% python3 -q
>>> import numpy as np
>>> np.set_printoptions(precision=3, suppress=True, linewidth=100)
>>> M = np.load("data.npy")
>>> M
array([[ -0.499,  -4.311,  -0.335,   1.182,  -0.064,  -0.368,  -0.875, -40.842,   1.955,   0.604,
        -16.215],
       [ -1.844,   1.505,   0.922,  -7.404,   0.181,   3.373,   4.492,  -3.452,   4.116,   1.731,
        -20.577],
       [ -2.262,  -0.557,  -0.294,   8.077,  -0.772,  -1.663,   2.807,   3.396,   2.628,  -0.169,
         -5.783],
       [  1.825,  -6.996,  -1.112,  -0.409,   0.008,  -0.369,   4.224,   0.302,  13.286,   0.09 ,
        -21.427],
       [  2.57 ,  -3.539,   0.56 , -11.634,  -0.053,   0.895,   1.609, -22.485,   4.958,  -0.485,
          3.248],
       [  1.274, -11.517,  -0.442, -24.791,  -0.101,  -0.46 ,   7.901, -11.34 ,  -1.725,  -0.782,
         19.033],
       [  2.177,  16.208,   0.578, -10.095,   0.206,   0.8  ,  -3.761,  23.878,  12.944,  -0.707,
          6.883],
       [  1.026,  -5.529,  -0.489,   1.495,  -0.517,  -0.041,   1.08 ,  -3.194,  -6.043,  -0.997,
        -15.721],
       [ -0.306,   0.911,   0.626,  -5.348,   0.003,   3.139,   1.114,  13.956,   7.045,   0.602,
         11.517],
       [ -2.238,  -1.056,   1.202,  -9.986,   0.378,   1.353,  -3.127,  -5.599,   6.99 ,   0.636,
        -10.647],
       [  0.93 ,  -4.226,   0.246,   5.65 ,   0.49 ,   0.749,   3.729,  -0.763,  -4.897,  -0.465,
         -8.924]])
>>> t = np.radians(72)
>>> R = np.eye(11)
>>> R[1, 1] = R[2, 2] = np.cos(t)
>>> R[1, 2], R[2, 1] = -np.sin(t), np.sin(t)
>>> R
array([[ 1.   ,  0.   ,  0.   ,  0.   ,  0.   ,  0.   ,  0.   ,  0.   ,  0.   ,  0.   ,  0.   ],
       [ 0.   ,  0.309, -0.951,  0.   ,  0.   ,  0.   ,  0.   ,  0.   ,  0.   ,  0.   ,  0.   ],
       [ 0.   ,  0.951,  0.309,  0.   ,  0.   ,  0.   ,  0.   ,  0.   ,  0.   ,  0.   ,  0.   ],
       [ 0.   ,  0.   ,  0.   ,  1.   ,  0.   ,  0.   ,  0.   ,  0.   ,  0.   ,  0.   ,  0.   ],
       [ 0.   ,  0.   ,  0.   ,  0.   ,  1.   ,  0.   ,  0.   ,  0.   ,  0.   ,  0.   ,  0.   ],
       [ 0.   ,  0.   ,  0.   ,  0.   ,  0.   ,  1.   ,  0.   ,  0.   ,  0.   ,  0.   ,  0.   ],
       [ 0.   ,  0.   ,  0.   ,  0.   ,  0.   ,  0.   ,  1.   ,  0.   ,  0.   ,  0.   ,  0.   ],
       [ 0.   ,  0.   ,  0.   ,  0.   ,  0.   ,  0.   ,  0.   ,  1.   ,  0.   ,  0.   ,  0.   ],
       [ 0.   ,  0.   ,  0.   ,  0.   ,  0.   ,  0.   ,  0.   ,  0.   ,  1.   ,  0.   ,  0.   ],
       [ 0.   ,  0.   ,  0.   ,  0.   ,  0.   ,  0.   ,  0.   ,  0.   ,  0.   ,  1.   ,  0.   ],
       [ 0.   ,  0.   ,  0.   ,  0.   ,  0.   ,  0.   ,  0.   ,  0.   ,  0.   ,  0.   ,  1.   ]])
>>> out = M @ R.T
>>> np.allclose(M @ M.T, out @ out.T)
True
>>> np.allclose(np.linalg.norm(M, axis=1), np.linalg.norm(out, axis=1))
True
>>> round(np.linalg.det(R), 3), np.round(np.trace(R), 3)
(np.float64(1.0), np.float64(9.618))
>>> np.linalg.svd(M, compute_uv=False), np.linalg.svd(out, compute_uv=False)
(array([62.071, 45.727, 33.15 , 20.944, 13.21 ,  6.668,  5.809,  4.003,  1.296,  1.018,  0.412]), array([62.071, 45.727, 33.15 , 20.944, 13.21 ,  6.668,  5.809,  4.003,  1.296,  1.018,  0.412]))
>>> r0, r1 = M[8], M[7]
>>> round(r0 @ r1, 3)
np.float64(-281.387)
>>> pr = (r0 @ r1) / (r0 @ r0) * r0
>>> round(float((r1 - pr) @ r0), 3)
-0.0
>>> r1 - pr
array([ 0.82 , -4.916, -0.068, -2.102, -0.515,  2.07 ,  1.829,  6.191, -1.305, -0.592, -7.976])
>>> np.linalg.matrix_rank(np.outer(r0, r1))
np.int64(1)
>>> U, sv = np.linalg.svd(M)
Traceback (most recent call last):
  File "<python-input-20>", line 1, in <module>
    U, sv = np.linalg.svd(M)
    ^^^^^
ValueError: too many values to unpack (expected 2)
>>> U, sv, Vt = np.linalg.svd(M, full_matrices=False)
>>> np.abs(U[:, 0]).round(6).argmax()
np.int64(0)
>>> np.round(Vt @ Vt.T, 3) + 0
array([[1., 0., 0., 0., 0., 0., 0., 0., 0., 0., 0.],
       [0., 1., 0., 0., 0., 0., 0., 0., 0., 0., 0.],
       [0., 0., 1., 0., 0., 0., 0., 0., 0., 0., 0.],
       [0., 0., 0., 1., 0., 0., 0., 0., 0., 0., 0.],
       [0., 0., 0., 0., 1., 0., 0., 0., 0., 0., 0.],
       [0., 0., 0., 0., 0., 1., 0., 0., 0., 0., 0.],
       [0., 0., 0., 0., 0., 0., 1., 0., 0., 0., 0.],
       [0., 0., 0., 0., 0., 0., 0., 1., 0., 0., 0.],
       [0., 0., 0., 0., 0., 0., 0., 0., 1., 0., 0.],
       [0., 0., 0., 0., 0., 0., 0., 0., 0., 1., 0.],
       [0., 0., 0., 0., 0., 0., 0., 0., 0., 0., 1.]])
